$ python -q
>>> import numpy as np
>>> from numpy import linalg as LA
>>> np.set_printoptions(precision=3, suppress=True, linewidth=140, sign=" ")
>>> tidy = lambda a: np.round(a, 3) + 0
>>> m1 = np.loadtxt("w.csv", delimiter=",")
>>> m1
array([[ 1.878, -1.251,  0.054,  0.182, -1.934, -0.32 ,  0.169],
       [ 0.558, -2.616, -0.168, -1.185,  0.278, -0.47 , -0.337],
       [-0.751, -0.459, -0.958, -0.558, -0.815, -1.101, -2.263],
       [-0.742, -0.947, -1.814, -1.955,  0.086,  0.332,  0.568],
       [ 1.473,  1.886, -0.945, -0.715, -0.742, -1.048,  0.467],
       [ 0.366,  1.719,  0.955, -0.137, -0.456,  2.178, -0.174],
       [ 0.166, -0.994, -1.407,  1.145, -1.516,  1.547,  0.026],
       [ 0.594,  0.382, -2.784, -0.485, -0.698, -0.164, -0.061],
       [-1.959,  0.551,  0.31 ,  0.594,  0.775,  1.951,  0.02 ],
       [ 0.543,  0.892,  0.351,  2.007, -0.013,  1.15 ,  1.56 ],
       [-1.108,  1.302,  0.683, -1.212,  1.606,  0.967,  0.792],
       [ 0.306,  1.872,  1.334,  1.386, -0.987, -0.78 , -0.347],
       [ 1.207,  0.095, -0.045, -1.405, -1.201, -1.994,  0.376],
       [-0.267,  0.031, -0.216,  1.12 , -0.107, -2.261, -1.581],
       [-0.394,  0.469, -1.314, -0.167,  0.886,  2.349, -0.753],
       [-0.71 ,  2.106,  0.005,  0.166, -1.425, -1.303, -0.549],
       [ 1.247,  1.016, -1.655, -1.317, -1.222,  0.665, -0.069],
       [-0.919,  1.046, -0.068, -0.565,  1.599,  0.958,  1.806],
       [-0.747, -1.799,  1.689, -1.42 , -0.486, -0.237, -0.201],
       [-1.48 , -0.732, -1.583, -0.446,  0.266, -0.359, -1.836],
       [ 0.741,  2.42 ,  1.111,  1.051,  0.075, -0.49 ,  0.1  ],
       [ 0.536, -2.249,  1.105,  0.183, -1.016, -0.253, -1.142],
       [-1.831, -0.882, -1.795,  0.522,  0.823, -0.144,  0.822],
       [ 0.321, -1.527,  1.741,  1.325,  0.022,  0.555, -1.212],
       [-0.34 ,  0.054,  0.99 , -2.309, -0.407, -1.311,  0.829],
       [ 0.583,  0.54 , -1.547,  1.659,  1.2  , -1.33 , -0.119],
       [-1.358,  2.049,  0.108,  0.259, -0.861, -0.337,  1.422],
       [-2.429,  0.707,  0.193, -1.022, -1.203, -0.118,  0.233],
       [ 0.809, -0.421, -1.232, -0.55 ,  0.912, -0.513,  2.292],
       [ 0.266, -0.039,  0.086,  0.367,  1.228, -2.698,  0.042],
       [-0.915,  0.016,  2.237,  1.767,  0.016,  0.175,  0.057],
       [ 0.278, -0.593, -2.554,  1.249,  0.657,  0.23 ,  0.071],
       [ 1.627, -1.523, -0.438,  0.407, -0.407,  1.017,  1.574],
       [ 0.021, -0.692, -1.757,  0.184, -2.052,  0.856,  0.674]])
>>> m1[:, 7]
Traceback (most recent call last):
  File "<python-input-6>", line 1, in <module>
    m1[:, 7]
    ~~^^^^^^
IndexError: index 7 is out of bounds for axis 1 with size 7
>>> tidy(LA.svd(m1, compute_uv=False))
array([ 8.108,  7.602,  7.151,  6.593,  6.156,  5.691,  4.19 ])
>>> np.unravel_index(np.abs(m1).argmax(), m1.shape)
(np.int64(7), np.int64(2))
>>> LA.rank(m1)
Traceback (most recent call last):
  File "<python-input-9>", line 1, in <module>
    LA.rank(m1)
    ^^^^^^^
AttributeError: module 'numpy.linalg' has no attribute 'rank'
>>> np.count_nonzero(m1)
np.int64(238)
>>> np.zeros(34, 7)
Traceback (most recent call last):
  File "<python-input-11>", line 1, in <module>
    np.zeros(34, 7)
    ~~~~~~~~^^^^^^^
TypeError: Cannot interpret '7' as a data type
>>> np.abs(m1).max()
np.float64(2.784)
>>> mat = np.loadtxt("run10.csv", delimiter=",")
>>> mat
array([[ 0.,  0., -5.,  0.],
       [ 0.,  0.,  0.,  0.],
       [ 0.,  0.,  0.,  0.],
       [ 0.,  0.,  0.,  4.],
       [ 0., -4.,  0.,  0.],
       [ 0.,  0.,  0.,  0.],
       [ 0.,  0.,  0.,  5.],
       [ 0.,  0.,  0.,  0.],
       [ 0.,  0.,  0.,  0.],
       [ 0., -4.,  0.,  0.],
       [ 0.,  0.,  0.,  1.]])
>>> # looks like rank 3
>>> Uu, s, VT = LA.svd(mat)
>>> evecs = VT[:(s > 1e-8).sum()]
>>> rng = np.random.default_rng(2467)
>>> x = mat[7] + 5 * mat[1] + rng.integers(2) * np.eye(4)[2]
>>> x
array([ 0.,  0.,  1.,  0.])
>>> evecs.T @ evecs
array([[ 0.,  0.,  0.,  0.],
       [ 0.,  1.,  0.,  0.],
       [ 0.,  0.,  1.,  0.],
       [ 0.,  0.,  0.,  1.]])
>>> LA.matrix_rank(np.vstack([mat, x]))
np.int64(3)
>>> tidy(mat @ LA.pinv(mat) @ mat)
array([[ 0.,  0., -5.,  0.],
       [ 0.,  0.,  0.,  0.],
       [ 0.,  0.,  0.,  0.],
       [ 0.,  0.,  0.,  4.],
       [ 0., -4.,  0.,  0.],
       [ 0.,  0.,  0.,  0.],
       [ 0.,  0.,  0.,  5.],
       [ 0.,  0.,  0.,  0.],
       [ 0.,  0.,  0.,  0.],
       [ 0., -4.,  0.,  0.],
       [ 0.,  0.,  0.,  1.]])
>>> np.unique(mat.round(6), axis=0).shape
(6, 4)
>>> tidy(np.trace(LA.pinv(mat) @ mat))
np.float64(3.0)
>>> np.abs(np.diag(LA.qr(mat)[1])) > 1e-9
array([False,  True, False,  True])
>>> tidy(LA.norm(mat))
np.float64(9.95)
>>> LA.matrix_rank(mat)
np.int64(3)
>>> W0 = np.loadtxt("arr.csv", delimiter=",")
>>> W0
array([[ 0.,  0.,  0.,  0.,  0.,  0.,  0.,  0.,  0.,  0.],
       [ 0.,  3.,  0.,  0.,  0.,  0.,  0.,  0.,  0.,  0.],
       [ 0.,  0.,  8.,  0.,  0.,  0.,  0.,  0.,  0.,  0.],
       [ 0.,  0.,  0.,  7.,  0.,  0.,  0.,  0.,  0.,  0.],
       [ 0.,  0.,  0.,  0.,  1.,  0.,  0.,  0.,  0.,  0.],
       [ 0.,  0.,  0.,  0.,  0.,  7.,  0.,  0.,  0.,  0.],
       [ 0.,  0.,  0.,  0.,  0.,  0.,  0.,  0.,  0.,  0.],
       [ 0.,  0.,  0.,  0.,  0.,  0.,  0.,  0.,  0.,  0.],
       [ 0.,  0.,  0.,  0.,  0.,  0.,  0.,  0.,  6.,  0.],
       [ 0.,  0.,  0.,  0.,  0.,  0.,  0.,  0.,  0.,  5.]])
>>> # triangular, det is the product of the diagonal
>>> w, evecs = LA.eigvalsh(W0)
Traceback (most recent call last):
  File "<python-input-32>", line 1, in <module>
    w, evecs = LA.eigvalsh(W0)
    ^^^^^^^^
ValueError: too many values to unpack (expected 2)
>>> w, evecs = LA.eigh(W0)
>>> evecs @ np.diag(w) @ evecs.T
array([[ 0.,  0.,  0.,  0.,  0.,  0.,  0.,  0.,  0.,  0.],
       [ 0.,  3.,  0.,  0.,  0.,  0.,  0.,  0.,  0.,  0.],
       [ 0.,  0.,  8.,  0.,  0.,  0.,  0.,  0.,  0.,  0.],
       [ 0.,  0.,  0.,  7.,  0.,  0.,  0.,  0.,  0.,  0.],
       [ 0.,  0.,  0.,  0.,  1.,  0.,  0.,  0.,  0.,  0.],
       [ 0.,  0.,  0.,  0.,  0.,  7.,  0.,  0.,  0.,  0.],
       [ 0.,  0.,  0.,  0.,  0.,  0.,  0.,  0.,  0.,  0.],
       [ 0.,  0.,  0.,  0.,  0.,  0.,  0.,  0.,  0.,  0.],
       [ 0.,  0.,  0.,  0.,  0.,  0.,  0.,  0.,  6.,  0.],
       [ 0.,  0.,  0.,  0.,  0.,  0.,  0.,  0.,  0.,  5.]])
>>> np.abs(evecs[:, -1])
array([ 0.,  0.,  1.,  0.,  0.,  0.,  0.,  0.,  0.,  0.])
>>> w
array([ 0.,  0.,  0.,  1.,  3.,  5.,  6.,  7.,  7.,  8.])
>>> M = np.loadtxt("data.csv", delimiter=",")
>>> M
array([[ 1., -2.,  2., -3.,  2.,  3.,  2.,  0., -1., -1.,  0.],
       [ 1.,  3.,  0., -2., -1., -1.,  3., -2., -1.,  1.,  0.],
       [ 0.,  0., -3.,  2.,  1., -1.,  3.,  1., -3., -2., -1.],
       [-2., -1.,  2.,  3., -3., -1., -2.,  3.,  3.,  1.,  3.],
       [-2.,  2.,  3.,  1.,  0., -3.,  3.,  1., -2.,  2., -3.],
       [ 3., -3.,  1.,  0., -1.,  3., -3.,  0.,  0.,  1., -3.],
       [-1.,  2.,  0.,  1.,  2.,  2., -2., -1.,  2., -1.,  0.],
       [ 3., -2.,  0., -2.,  2., -3.,  2., -2.,  3.,  0.,  1.],
       [ 3., -3., -3.,  0.,  1.,  1.,  0., -3.,  2., -1.,  0.],
       [ 3.,  1.,  2.,  1.,  1., -3.,  1.,  1.,  3.,  2.,  0.],
       [-2.,  1.,  3.,  3.,  0., -3.,  1., -3., -3., -3.,  1.]])
>>> B = M / LA.norm(M, axis=1, keepdims=True)
>>> G = B @ B.T
>>> tidy(np.degrees(np.arccos(np.clip(G[10, 8], -1, 1))))
np.float64(107.031)
>>> (np.abs(G) > 0.9).astype(int)
array([[ 1,  0,  0,  0,  0,  0,  0,  0,  0,  0,  0],
       [ 0,  1,  0,  0,  0,  0,  0,  0,  0,  0,  0],
       [ 0,  0,  1,  0,  0,  0,  0,  0,  0,  0,  0],
       [ 0,  0,  0,  1,  0,  0,  0,  0,  0,  0,  0],
       [ 0,  0,  0,  0,  1,  0,  0,  0,  0,  0,  0],
       [ 0,  0,  0,  0,  0,  1,  0,  0,  0,  0,  0],
       [ 0,  0,  0,  0,  0,  0,  1,  0,  0,  0,  0],
       [ 0,  0,  0,  0,  0,  0,  0,  1,  0,  0,  0],
       [ 0,  0,  0,  0,  0,  0,  0,  0,  1,  0,  0],
       [ 0,  0,  0,  0,  0,  0,  0,  0,  0,  1,  0],
       [ 0,  0,  0,  0,  0,  0,  0,  0,  0,  0,  1]])
